% ipython --no-banner

In [1]: import numpy as np

In [2]: np.set_printoptions(suppress=True, linewidth=200)

In [3]: rnd = lambda a: np.round(a, 3) + 0

In [4]: M = np.loadtxt("layer15.csv", delimiter=",")

In [5]: M
Out[5]: 
array([[-1.,  0.,  0.,  0.,  0.,  0.,  0.,  0.,  0.,  0.,  0.,  0.,  0.,  0.],
       [ 0., -1.,  0.,  0.,  0.,  0.,  0.,  0.,  0.,  0.,  0.,  0.,  0.,  0.],
       [ 0.,  0.,  3.,  2.,  2.,  2.,  4.,  6.,  0.,  6.,  2.,  4.,  0.,  4.],
       [ 0.,  0.,  2.,  0.,  1.,  1.,  2.,  3.,  0.,  3.,  1.,  2.,  0.,  2.],
       [ 0.,  0.,  2.,  1.,  0.,  1.,  2.,  3.,  0.,  3.,  1.,  2.,  0.,  2.],
       [ 0.,  0.,  2.,  1.,  1.,  0.,  2.,  3.,  0.,  3.,  1.,  2.,  0.,  2.],
       [ 0.,  0.,  4.,  2.,  2.,  2.,  3.,  6.,  0.,  6.,  2.,  4.,  0.,  4.],
       [ 0.,  0.,  6.,  3.,  3.,  3.,  6.,  8.,  0.,  9.,  3.,  6.,  0.,  6.],
       [ 0.,  0.,  0.,  0.,  0.,  0.,  0.,  0., -1.,  0.,  0.,  0.,  0.,  0.],
       [ 0.,  0.,  6.,  3.,  3.,  3.,  6.,  9.,  0.,  8.,  3.,  6.,  0.,  6.],
       [ 0.,  0.,  2.,  1.,  1.,  1.,  2.,  3.,  0.,  3.,  0.,  2.,  0.,  2.],
       [ 0.,  0.,  4.,  2.,  2.,  2.,  4.,  6.,  0.,  6.,  2.,  3.,  0.,  4.],
       [ 0.,  0.,  0.,  0.,  0.,  0.,  0.,  0.,  0.,  0.,  0.,  0., -1.,  0.],
       [ 0.,  0.,  4.,  2.,  2.,  2.,  4.,  6.,  0.,  6.,  2.,  4.,  0.,  3.]])

In [6]: def softmax(z):
   ...:     e = np.exp(z - z.max(axis=-1, keepdims=True))
   ...:     return e / e.sum(axis=-1, keepdims=True)
   ...: 

In [7]: rnd(softmax(M[4]))
Out[7]: array([0.012, 0.012, 0.089, 0.033, 0.012, 0.033, 0.089, 0.242, 0.012, 0.242, 0.033, 0.089, 0.012, 0.089])

In [8]: rnd(softmax(10 * M[4]))
Out[8]: array([0. , 0. , 0. , 0. , 0. , 0. , 0. , 0.5, 0. , 0.5, 0. , 0. , 0. , 0. ])

In [9]: rnd(softmax(M).sum(axis=1))
Out[9]: array([1., 1., 1., 1., 1., 1., 1., 1., 1., 1., 1., 1., 1., 1.])

In [10]: rnd(softmax(M[4] + 3))
Out[10]: array([0.012, 0.012, 0.089, 0.033, 0.012, 0.033, 0.089, 0.242, 0.012, 0.242, 0.033, 0.089, 0.012, 0.089])

In [11]: S = M @ M.T / np.sqrt(14)

In [12]: rnd(softmax(S)[4] @ M)
Out[12]: array([0. , 0. , 6. , 3. , 3. , 3. , 6. , 8.5, 0. , 8.5, 3. , 6. , 0. , 6. ])

In [13]: evals, evecs = np.linalg.eigh(M)

In [14]: vec = np.array([2, 0, 0, 1, 0, -1, 0, -1, 2, 0, 1, -2, -1, 1])

In [15]: vec @ M @ vec
Out[15]: np.float64(-2.0)

In [16]: Uu, s, Vh = np.linalg.svd(M)

In [17]: rnd(s)
Out[17]: array([37.,  1.,  1.,  1.,  1.,  1.,  1.,  1.,  1.,  1.,  1.,  1.,  1.,  1.])

In [18]: np.argmax(s[:-1] / (s[1:] + 1e-6)) + 1
Out[18]: np.int64(1)

In [19]: out = Uu[:, :1] @ np.diag(s[:1]) @ Vh[:1]

In [20]: np.linalg.matrix_rank(out)
Out[20]: np.int64(1)

In [21]: np.abs(M - out).max()
Out[21]: np.float64(1.0)

In [22]: rnd(np.linalg.norm(M - out, 2)), rnd(s[1])
Out[22]: (np.float64(1.0), np.float64(1.0))

In [23]: blk = np.stack([M, -3 * M, M[::-1]])

In [24]: rnd(np.linalg.norm(blk, axis=(1, 2)))
Out[24]: array([ 37.175, 111.526,  37.175])

In [25]: blk.shape
Out[25]: (3, 14, 14)

In [26]: np.linalg.matrix_rank(blk)
Out[26]: array([14, 14, 14])

In [27]: np.einsum("bij,cij->bc", blk, blk)
Out[27]: 
array([[ 1382., -4146.,  1008.],
       [-4146., 12438., -3024.],
       [ 1008., -3024.,  1382.]])

In [28]: np.linalg.matrix_rank(blk.reshape(3, -1))
Out[28]: np.int64(2)

In [29]: round(np.log10(np.linalg.cond(M)))
Out[29]: 2

In [30]: np.linalg.matrix_rank(M, rtol=0.1)
Out[30]: np.int64(1)

In [31]: [round(float(x), 3) for x in np.linalg.svd(M, compute_uv=False)[:3]]
Out[31]: [37.0, 1.0, 1.0]

In [32]: K = np.tril(np.array([[-1, 2, 1, -2, 2, -3, -3, 3, 1, 3],
    ...:     [-1, 3, 3, 1, 0, 2, 1, -2, 0, 0],
    ...:     [0, -3, 0, -3, 1, -2, 0, -2, 0, 2],
    ...:     [2, 0, 1, 1, 2, 1, 2, -1, 1, -1],
    ...:     [-1, -3, 1, -3, 1, 2, -1, 2, -2, 0],
    ...:     [-3, -3, -2, -3, 0, 3, -1, -1, 2, -3],
    ...:     [-1, -2, -1, 0, -1, 1, 0, 1, 3, -3],
    ...:     [-1, 3, -1, 1, -2, -1, 0, 2, 0, -2],
    ...:     [-1, 1, 2, -2, 1, -3, -2, -2, 3, 1],
    ...:     [1, 1, 1, 0, 3, 0, -2, 1, 3, 3]]), -1) + np.eye(10, dtype=int)

In [33]: K
Out[33]: 
array([[ 1,  0,  0,  0,  0,  0,  0,  0,  0,  0],
       [-1,  1,  0,  0,  0,  0,  0,  0,  0,  0],
       [ 0, -3,  1,  0,  0,  0,  0,  0,  0,  0],
       [ 2,  0,  1,  1,  0,  0,  0,  0,  0,  0],
       [-1, -3,  1, -3,  1,  0,  0,  0,  0,  0],
       [-3, -3, -2, -3,  0,  1,  0,  0,  0,  0],
       [-1, -2, -1,  0, -1,  1,  1,  0,  0,  0],
       [-1,  3, -1,  1, -2, -1,  0,  1,  0,  0],
       [-1,  1,  2, -2,  1, -3, -2, -2,  1,  0],
       [ 1,  1,  1,  0,  3,  0, -2,  1,  3,  1]])

In [34]: rng = np.random.default_rng(27)

In [35]: z = rng.permutation(14)

In [36]: z
Out[36]: array([ 6,  0,  9, 11,  1,  8,  2, 10,  5, 12,  3,  4,  7, 13])

In [37]: out = M[z][:, z]

In [38]: rnd(np.linalg.det(out)), rnd(np.linalg.det(M[z]))
Out[38]: (np.float64(-37.0), np.float64(37.0))

In [39]: np.allclose(out, M)
Out[39]: False

In [40]: np.linalg.cond(K) > 100
Out[40]: np.True_

In [41]: [round(float(x), 3) for x in np.linalg.svd(K, compute_uv=False)[:3]]
Out[41]: [8.009, 6.674, 5.036]

In [42]: rnd(np.linalg.norm(K, 2) / np.linalg.norm(K))
Out[42]: np.float64(0.643)

In [43]: z = rng.permutation(10)

In [44]: z
Out[44]: array([5, 8, 3, 7, 2, 0, 9, 1, 6, 4])

In [45]: out = K[z][:, z]

In [46]: rnd(np.linalg.det(out)), rnd(np.linalg.det(K[z]))
Out[46]: (np.float64(1.0), np.float64(1.0))

In [47]: out
Out[47]: 
array([[ 1,  0, -3,  0, -2, -3,  0, -3,  0,  0],
       [-3,  1, -2, -2,  2, -1,  0,  1, -2,  1],
       [ 0,  0,  1,  0,  1,  2,  0,  0,  0,  0],
       [-1,  0,  1,  1, -1, -1,  0,  3,  0, -2],
       [ 0,  0,  0,  0,  1,  0,  0, -3,  0,  0],
       [ 0,  0,  0,  0,  0,  1,  0,  0,  0,  0],
       [ 0,  3,  0,  1,  1,  1,  1,  1, -2,  3],
       [ 0,  0,  0,  0,  0, -1,  0,  1,  0,  0],
       [ 1,  0,  0,  0, -1, -1,  0, -2,  1, -1],
       [ 0,  0, -3,  0,  1, -1,  0, -3,  0,  1]])

In [48]: np.allclose(out, K)
Out[48]: False

In [49]: np.trace(out)
Out[49]: np.int64(10)

In [50]: np.linalg.matrix_rank(K)
Out[50]: np.int64(10)

In [51]: K.sum(axis=0)
Out[51]: array([-4, -5,  2, -6,  2, -2, -3,  0,  4,  1])

In [52]: np.abs(K).max()
Out[52]: np.int64(3)

In [53]: np.unravel_index(np.abs(K).argmax(), K.shape)
Out[53]: (np.int64(2), np.int64(1))

In [54]: rnd(np.linalg.norm(K))
Out[54]: np.float64(12.45)

In [55]: K - K[0]
Out[55]: 
array([[ 0,  0,  0,  0,  0,  0,  0,  0,  0,  0],
       [-2,  1,  0,  0,  0,  0,  0,  0,  0,  0],
       [-1, -3,  1,  0,  0,  0,  0,  0,  0,  0],
       [ 1,  0,  1,  1,  0,  0,  0,  0,  0,  0],
       [-2, -3,  1, -3,  1,  0,  0,  0,  0,  0],
       [-4, -3, -2, -3,  0,  1,  0,  0,  0,  0],
       [-2, -2, -1,  0, -1,  1,  1,  0,  0,  0],
       [-2,  3, -1,  1, -2, -1,  0,  1,  0,  0],
       [-2,  1,  2, -2,  1, -3, -2, -2,  1,  0],
       [ 0,  1,  1,  0,  3,  0, -2,  1,  3,  1]])

In [56]: np.count_nonzero(K)
Out[56]: np.int64(48)

In [57]: J = np.loadtxt("block13.csv", delimiter=",")

In [58]: J
Out[58]: 
array([[0., 6., 9., 6., 9., 0., 8., 1., 9., 0., 2., 7., 9., 7., 2.],
       [0., 0., 3., 5., 2., 2., 6., 9., 1., 6., 1., 0., 1., 7., 2.],
       [0., 0., 0., 1., 9., 1., 6., 6., 0., 5., 9., 2., 3., 1., 6.],
       [0., 0., 0., 0., 9., 4., 6., 4., 0., 8., 1., 2., 5., 9., 7.],
       [0., 0., 0., 0., 0., 5., 9., 7., 6., 4., 8., 1., 5., 1., 9.],
       [0., 0., 0., 0., 0., 0., 0., 2., 7., 6., 8., 6., 3., 9., 2.],
       [0., 0., 0., 0., 0., 0., 0., 9., 7., 0., 9., 1., 0., 1., 8.],
       [0., 0., 0., 0., 0., 0., 0., 0., 2., 2., 0., 1., 9., 8., 4.],
       [0., 0., 0., 0., 0., 0., 0., 0., 0., 8., 7., 7., 1., 0., 7.],
       [0., 0., 0., 0., 0., 0., 0., 0., 0., 0., 8., 5., 7., 8., 7.],
       [0., 0., 0., 0., 0., 0., 0., 0., 0., 0., 0., 2., 0., 5., 4.],
       [0., 0., 0., 0., 0., 0., 0., 0., 0., 0., 0., 0., 1., 9., 7.],
       [0., 0., 0., 0., 0., 0., 0., 0., 0., 0., 0., 0., 0., 7., 2.],
       [0., 0., 0., 0., 0., 0., 0., 0., 0., 0., 0., 0., 0., 0., 4.],
       [0., 0., 0., 0., 0., 0., 0., 0., 0., 0., 0., 0., 0., 0., 0.]])

In [59]: # triangular: eigenvalues sit on the diagonal

In [60]: Uu, s, Vh = np.linalg.svd(J, full_matrices=False)

In [61]: np.allclose(Uu * s @ Vh, J)
Out[61]: True

In [62]: rnd(np.sqrt((s ** 2).sum())), rnd(np.linalg.norm(J))
Out[62]: (np.float64(57.611), np.float64(57.611))

In [63]: (s > 1e-8).sum()
Out[63]: np.int64(13)

In [64]: rank = np.linalg.matrix_rank(J)

In [65]: rank
Out[65]: np.int64(13)

In [66]: ns = np.linalg.svd(J)[2][rank:].T

In [67]: np.linalg.matrix_rank(J.T @ J), np.linalg.matrix_rank(J @ J.T)
Out[67]: (np.int64(13), np.int64(13))

In [68]: [int(np.linalg.matrix_rank(J[:i])) for i in range(1, len(J) + 1)]
Out[68]: [1, 2, 3, 4, 5, 6, 7, 8, 9, 10, 11, 12, 13, 13, 13]

In [69]: np.unique(J.round(6), axis=0).shape
Out[69]: (15, 15)

In [70]: rnd(np.trace(np.linalg.pinv(J) @ J))
Out[70]: np.float64(13.0)

In [71]: np.allclose(J[:-1].T @ np.linalg.lstsq(J[:-1].T, J[-1])[0], J[-1])
Out[71]: True

In [72]: rnd(softmax(J[12]))
Out[72]: array([0.001, 0.001, 0.001, 0.001, 0.001, 0.001, 0.001, 0.001, 0.001, 0.001, 0.001, 0.001, 0.001, 0.982, 0.007])

In [73]: S = J @ J.T / np.sqrt(15)

In [74]: softmax(S).round(6).argmax(axis=1)
Out[74]: array([0, 1, 2, 3, 4, 5, 6, 0, 8, 9, 9, 3, 3, 4, 0])

In [75]: out = np.array([[-3], [-1], [-4], [1], [-5], [5]])

In [76]: cent = np.array([[3, -3, -1, 0, 0, -1, -1, -1]])

In [77]: arr = out @ cent

In [78]: arr
Out[78]: 
array([[ -9,   9,   3,   0,   0,   3,   3,   3],
       [ -3,   3,   1,   0,   0,   1,   1,   1],
       [-12,  12,   4,   0,   0,   4,   4,   4],
       [  3,  -3,  -1,   0,   0,  -1,  -1,  -1],
       [-15,  15,   5,   0,   0,   5,   5,   5],
       [ 15, -15,  -5,   0,   0,  -5,  -5,  -5]])

In [79]: out = np.array([[3, 4, 4],
    ...:     [-4, 8, -2],
    ...:     [8, 1, -2],
    ...:     [4, -1, 4],
    ...:     [-6, -1, -8],
    ...:     [9, -5, 9],
    ...:     [-1, 5, -4],
    ...:     [1, -2, 7]])

In [80]: np.einsum("ik,kj->ij", arr, out)
Out[80]: 
array([[-12,  33, -24],
       [ -4,  11,  -8],
       [-16,  44, -32],
       [  4, -11,   8],
       [-20,  55, -40],
       [ 20, -55,  40]])

In [81]: np.linalg.matrix_rank(arr @ out)
Out[81]: np.int64(1)

In [82]: arr @ out
Out[82]: 
array([[-12,  33, -24],
       [ -4,  11,  -8],
       [-16,  44, -32],
       [  4, -11,   8],
       [-20,  55, -40],
       [ 20, -55,  40]])

In [83]: vec = np.array([-4, 1, 2, 3, 2, 0, 0, 1])

In [84]: h1 = np.maximum(arr @ vec, 0)

In [85]: arr * (h1 > 1e-9)[:, None]
Out[85]: 
array([[ -9,   9,   3,   0,   0,   3,   3,   3],
       [ -3,   3,   1,   0,   0,   1,   1,   1],
       [-12,  12,   4,   0,   0,   4,   4,   4],
       [  0,   0,   0,   0,   0,   0,   0,   0],
       [-15,  15,   5,   0,   0,   5,   5,   5],
       [  0,   0,   0,   0,   0,   0,   0,   0]])

In [86]: np.maximum(arr @ (3 * vec), 0)
Out[86]: array([162,  54, 216,   0, 270,   0])

In [87]: rnd(np.tanh(arr @ vec))
Out[87]: array([ 1.,  1.,  1., -1.,  1., -1.])

In [88]: np.flatnonzero(h1 > 1e-9)
Out[88]: array([0, 1, 2, 4])

In [89]: h1
Out[89]: array([54, 18, 72,  0, 90,  0])

In [90]: ang = np.radians(120)

In [91]: R = np.eye(8)

In [92]: R[1, 1] = R[7, 7] = np.cos(ang)

In [93]: R[1, 7], R[7, 1] = -np.sin(ang), np.sin(ang)

In [94]: rnd(R)
Out[94]: 
array([[ 1.   ,  0.   ,  0.   ,  0.   ,  0.   ,  0.   ,  0.   ,  0.   ],
       [ 0.   , -0.5  ,  0.   ,  0.   ,  0.   ,  0.   ,  0.   , -0.866],
       [ 0.   ,  0.   ,  1.   ,  0.   ,  0.   ,  0.   ,  0.   ,  0.   ],
       [ 0.   ,  0.   ,  0.   ,  1.   ,  0.   ,  0.   ,  0.   ,  0.   ],
       [ 0.   ,  0.   ,  0.   ,  0.   ,  1.   ,  0.   ,  0.   ,  0.   ],
       [ 0.   ,  0.   ,  0.   ,  0.   ,  0.   ,  1.   ,  0.   ,  0.   ],
       [ 0.   ,  0.   ,  0.   ,  0.   ,  0.   ,  0.   ,  1.   ,  0.   ],
       [ 0.   ,  0.866,  0.   ,  0.   ,  0.   ,  0.   ,  0.   , -0.5  ]])

In [95]: out = arr @ R.T

In [96]: rnd(out)
Out[96]: 
array([[ -9.   ,  -7.098,   3.   ,   0.   ,   0.   ,   3.   ,   3.   ,   6.294],
       [ -3.   ,  -2.366,   1.   ,   0.   ,   0.   ,   1.   ,   1.   ,   2.098],
       [-12.   ,  -9.464,   4.   ,   0.   ,   0.   ,   4.   ,   4.   ,   8.392],
       [  3.   ,   2.366,  -1.   ,   0.   ,   0.   ,  -1.   ,  -1.   ,  -2.098],
       [-15.   , -11.83 ,   5.   ,   0.   ,   0.   ,   5.   ,   5.   ,  10.49 ],
       [ 15.   ,  11.83 ,  -5.   ,   0.   ,   0.   ,  -5.   ,  -5.   , -10.49 ]])

In [97]: np.allclose(arr @ arr.T, out @ out.T)
Out[97]: True

In [98]: rnd(np.linalg.det(R)), np.trace(R)
Out[98]: (np.float64(1.0), np.float64(5.0))

In [99]: rnd(np.abs(out - arr).max(axis=0))
Out[99]: array([ 0.  , 26.83,  0.  ,  0.  ,  0.  ,  0.  ,  0.  ,  5.49])

In [100]: np.abs(np.diag(np.linalg.qr(out)[1])) > 1e-9
Out[100]: array([ True, False, False, False, False, False])

In [101]: np.linalg.lstsq(out[:-1].T, out[-1])[2]
Out[101]: np.int32(1)

In [102]: np.unique(out.round(6), axis=0).shape
Out[102]: (6, 8)

In [103]: np.allclose(out[:-1].T @ np.linalg.lstsq(out[:-1].T, out[-1])[0], out[-1])
Out[103]: True
